% ipython --no-banner

In [1]: import numpy as np

In [2]: import numpy.linalg as la

In [3]: np.set_printoptions(suppress=True, linewidth=140)

In [4]: feats = np.load("x.npy")

In [5]: print(feats)
[[2 0 2 0 3 3 2 0 2 0 0 0 0 3 1]
 [5 3 5 3 6 6 5 3 5 3 3 3 3 6 4]
 [4 2 4 2 5 5 4 2 4 2 2 2 2 5 3]
 [4 2 4 2 5 5 4 2 4 2 2 2 2 5 3]
 [4 2 4 2 5 5 4 2 4 2 2 2 2 5 3]
 [4 2 4 2 5 5 4 2 4 2 2 2 2 5 3]]

In [6]: # columns 0 and 2 are equal

In [7]: print(np.round(la.norm(feats, 2) / la.norm(feats), 3))
0.995

In [8]: print([round(float(x), 3) for x in la.svd(feats, compute_uv=False)[:3]])
[32.023, 3.082, 0.0]

In [9]: try:
   ...:     la.inv(feats)
   ...: except la.LinAlgError as e:
   ...:     print("failed:", e)
   ...: 
failed: Last 2 dimensions of the array must be square

In [10]: print(np.abs(np.diag(la.qr(feats)[1])) > 1e-9)
[ True  True False False False False]

In [11]: print(np.unique(feats.round(6), axis=0).shape)
(3, 15)

In [12]: print(np.round(np.trace(la.pinv(feats) @ feats), 3))
2.0

In [13]: print(la.lstsq(feats[:-1].T, feats[-1])[2])
2

In [14]: mat = np.load("m.npy")

In [15]: print(mat)
[[ 9  2 -1  5 -1]
 [ 2 12  2 -2  6]
 [-1  2  4 -2  4]
 [ 5 -2 -2  6 -6]
 [-1  6  4 -6 10]]

In [16]: print(la.matrix_rank(mat, rtol=0.1))
4

In [17]: print(round(la.norm(mat, 2) / la.norm(mat), 3))
0.831

In [18]: print([round(float(x), 3) for x in la.svd(mat, compute_uv=False)[:3]])
[20.995, 13.118, 4.545]

In [19]: K = np.array([[0, 2, 1, 0, 3, 2],
    ...:     [0, 2, 1, 0, 3, 2],
    ...:     [0, 0, 0, 0, 0, 0],
    ...:     [0, 2, 1, 0, 3, 2],
    ...:     [0, 2, 1, 0, 3, 2],
    ...:     [0, 0, 0, 0, 0, 0],
    ...:     [0, 2, 1, 0, 3, 2]])

In [20]: print(K)
[[0 2 1 0 3 2]
 [0 2 1 0 3 2]
 [0 0 0 0 0 0]
 [0 2 1 0 3 2]
 [0 2 1 0 3 2]
 [0 0 0 0 0 0]
 [0 2 1 0 3 2]]

In [21]: # rows 0 and 1 are equal

In [22]: rank = la.matrix_rank(K)

In [23]: print(rank)
1

In [24]: ns = la.svd(K)[2][rank:].T

In [25]: print([int(la.matrix_rank(K[:, :j + 1])) for j in range(6)])
[0, 1, 1, 1, 1, 1]

In [26]: print(la.matrix_rank(K.T @ K), la.matrix_rank(K @ K.T))
1 1

In [27]: print(np.allclose(K @ ns, 0))
True

In [28]: U, sigma, vt = la.svd(K)

In [29]: print(sigma.round(3) + 0)
[9.487 0.    0.    0.    0.    0.   ]

In [30]: Y = U[:, :1] @ np.diag(sigma[:1]) @ vt[:1]

In [31]: print(round(la.norm(K - Y, 2), 3), np.round(sigma[1], 3))
0.0 0.0

In [32]: print(la.matrix_rank(K, rtol=0.05))
1

In [33]: print(np.argsort(-la.norm(K, axis=0).round(6), kind="stable")[:3])
[4 1 5]

In [34]: print(la.matrix_rank(K, rtol=0.1))
1

In [35]: print(la.cond(K) > 100)
True

In [36]: u = np.array([0, 2, 3])

In [37]: print(np.correlate(K[6], K[5], "full"))
[0 0 0 0 0 0 0 0 0 0 0]

In [38]: print(np.convolve(K[6], u))
[ 0  0  4  8  3  6 13  6]

In [39]: print(np.polyval(u, K[6]))
[3 7 5 3 9 7]

In [40]: print(np.cross(K[6, :3], K[5, :3]))
[0 0 0]

In [41]: print(np.array([np.convolve(row, u, "same") for row in K]))
[[ 0  4  8  3  6 13]
 [ 0  4  8  3  6 13]
 [ 0  0  0  0  0  0]
 [ 0  4  8  3  6 13]
 [ 0  4  8  3  6 13]
 [ 0  0  0  0  0  0]
 [ 0  4  8  3  6 13]]

In [42]: U, sigma, vt = la.svd(K)

In [43]: evecs = vt[:(sigma > 1e-8).sum()]

In [44]: rng = np.random.default_rng(51)

In [45]: x = K[6] + -3 * K[3] + rng.integers(2) * np.eye(6)[0]

In [46]: print(x)
[ 0. -4. -2.  0. -6. -4.]

In [47]: print(round(float(la.norm(x - evecs.T @ evecs @ x)), 3))
0.0

In [48]: print(np.round(np.diag(evecs.T @ evecs), 3) + 0)
[0.    0.222 0.056 0.    0.5   0.222]
